$ python -q
>>> import numpy as np
>>> from numpy import linalg as LA
>>> np.set_printoptions(precision=1, suppress=True, linewidth=120, sign=" ")
>>> arr = np.load("a.npy")
>>> arr
array([[ 0,  2,  3,  3,  3,  0,  3,  0],
       [ 0,  0, -3, -2, -3, -1,  0,  3],
       [ 0,  0,  0,  1, -1,  2,  3,  2],
       [ 0,  0,  0,  0,  0,  1,  0, -2],
       [ 0,  0,  0,  0,  0,  0,  0, -2],
       [ 0,  0,  0,  0,  0,  0, -3,  1],
       [ 0,  0,  0,  0,  0,  0,  0,  0],
       [ 0,  0,  0,  0,  0,  0,  0,  0]])
>>> np.round(LA.norm(arr, 2) / LA.norm(arr), 1)
np.float64(0.8)
>>> [round(float(x), 1) for x in LA.svd(arr, compute_uv=False)[:3]]
[7.9, 5.5, 3.3]
>>> LA.matrix_rank(arr, rtol=0.1)
np.int64(5)
>>> print(LA.lstsq(arr[:-1].T, arr[-1])[2])
6
>>> np.round(arr @ LA.pinv(arr) @ arr, 1) + 0
array([[ 0.,  2.,  3.,  3.,  3.,  0.,  3.,  0.],
       [ 0.,  0., -3., -2., -3., -1.,  0.,  3.],
       [ 0.,  0.,  0.,  1., -1.,  2.,  3.,  2.],
       [ 0.,  0.,  0.,  0.,  0.,  1.,  0., -2.],
       [ 0.,  0.,  0.,  0.,  0.,  0.,  0., -2.],
       [ 0.,  0.,  0.,  0.,  0.,  0., -3.,  1.],
       [ 0.,  0.,  0.,  0.,  0.,  0.,  0.,  0.],
       [ 0.,  0.,  0.,  0.,  0.,  0.,  0.,  0.]])
>>> print(np.unique(arr.round(6), axis=0).shape)
(7, 8)
>>> rng = np.random.default_rng(2041)
>>> idx = rng.permutation(8)
>>> idx
array([ 0,  2,  5,  1,  3,  4,  7,  6])
>>> B = arr[idx][:, idx]
>>> print(round(LA.det(B), 1), np.round(LA.det(arr[idx]), 1))
0.0 0.0
>>> print(np.sort(np.abs(LA.eigvals(B))))
[ 0.  0.  0.  0.  0.  0.  0.  0.]
>>> B
array([[ 0,  3,  0,  2,  3,  3,  0,  3],
       [ 0,  0,  2,  0,  1, -1,  2,  3],
       [ 0,  0,  0,  0,  0,  0,  1, -3],
       [ 0, -3, -1,  0, -2, -3,  3,  0],
       [ 0,  0,  1,  0,  0,  0, -2,  0],
       [ 0,  0,  0,  0,  0,  0, -2,  0],
       [ 0,  0,  0,  0,  0,  0,  0,  0],
       [ 0,  0,  0,  0,  0,  0,  0,  0]])
>>> mat = np.load("arr.npy")
>>> mat
array([[ 0.5, -1.7, -1.1, -1.2,  0.9,  1.6, -1.1,  0.8],
       [ 0. , -0.6,  1.1, -0.2, -0.6,  1.5,  0.8, -0.4],
       [-0.8,  1.3,  1.3,  0.1,  0.5,  1.6,  0.2, -1. ],
       [ 0.6,  1. ,  0.7, -1. ,  1.7,  0.9,  0.6, -1. ],
       [ 0.5,  0.2, -1.1, -1. , -0.4, -0.2, -0.3, -0.6],
       [-0.1,  0.2,  0. ,  0.3, -0.1, -1.9,  1.1, -0.8]])
>>> round(float(LA.norm(mat)), 1)
6.4
>>> print(mat.mean(axis=0))
[ 0.1  0.1  0.1 -0.5  0.3  0.6  0.2 -0.5]
>>> LA.matrix_rank(mat)
np.int64(6)
>>> np.diff(mat, axis=0)
array([[-0.5,  1.1,  2.2,  1. , -1.5, -0.1,  1.9, -1.2],
       [-0.8,  1.9,  0.2,  0.3,  1.1,  0.1, -0.6, -0.6],
       [ 1.4, -0.3, -0.6, -1.1,  1.2, -0.7,  0.4,  0. ],
       [-0.1, -0.8, -1.8,  0. , -2.1, -1.1, -0.9,  0.4],
       [-0.6,  0. ,  1.1,  1.3,  0.3, -1.7,  1.4, -0.2]])
>>> print(LA.svd(mat, compute_uv=False))
[ 3.9  3.8  2.4  1.6  1.4  0.6]
>>> data = np.load("layer18.npy")
>>> data
array([[-18,   3,  -6,  27,   6],
       [ 11,   0,  18,  37,   0],
       [ -9,  12,  12,  18,  24],
       [  7,  -6,   4,  26, -12]])
>>> U, sigma, Vt = LA.svd(data)
>>> V = Vt[:(sigma > 1e-8).sum()]
>>> x0 = data[2] + 2 * data[1] + rng.integers(2) * np.eye(5)[2]
>>> x0
array([ 13.,  12.,  49.,  92.,  24.])
>>> np.diag(V.T @ V)
array([ 0.6,  0.2,  0.5,  1. ,  0.7])
>>> LA.matrix_rank(np.vstack([data, x0]))
np.int64(4)
